In [1]: import numpy as np

In [2]: from numpy import linalg as LA

In [3]: np.set_printoptions(suppress=True, linewidth=120)

In [4]: theta = np.deg2rad(60)

In [5]: arr = np.eye(3)

In [6]: arr[np.ix_([2, 0], [2, 0])] = [[np.cos(theta), -np.sin(theta)], [np.sin(theta), np.cos(theta)]]

In [7]: arr.round(2)
Out[7]: 
array([[ 0.5 ,  0.  ,  0.87],
       [ 0.  ,  1.  ,  0.  ],
       [-0.87,  0.  ,  0.5 ]])

In [8]: # 2 groups of indices that never mix

In [9]: vec = np.array([3, -1, 2])

In [10]: np.round(np.sort(np.abs(np.degrees(np.angle(LA.eigvals(arr))))), 2)
Out[10]: array([ 0., 60., 60.])

In [11]: np.round(arr.T @ (arr @ vec), 2)
Out[11]: array([ 3., -1.,  2.])

In [12]: [p for p in range(1, 25) if np.allclose(LA.matrix_power(arr, p), np.eye(3))]
Out[12]: [6, 12, 18, 24]

In [13]: 3 - LA.matrix_rank(arr - np.eye(3), tol=1e-8)
Out[13]: np.int64(1)

In [14]: M2 = np.array([[0, -2], [-3, -1]])

In [15]: W2 = np.kron(M2, arr)

In [16]: W2.round(2)
Out[16]: 
array([[ 0.  ,  0.  ,  0.  , -1.  , -0.  , -1.73],
       [ 0.  ,  0.  ,  0.  , -0.  , -2.  , -0.  ],
       [-0.  ,  0.  ,  0.  ,  1.73, -0.  , -1.  ],
       [-1.5 , -0.  , -2.6 , -0.5 , -0.  , -0.87],
       [-0.  , -3.  , -0.  , -0.  , -1.  , -0.  ],
       [ 2.6 , -0.  , -1.5 ,  0.87, -0.  , -0.5 ]])

In [17]: W2.shape
Out[17]: (6, 6)
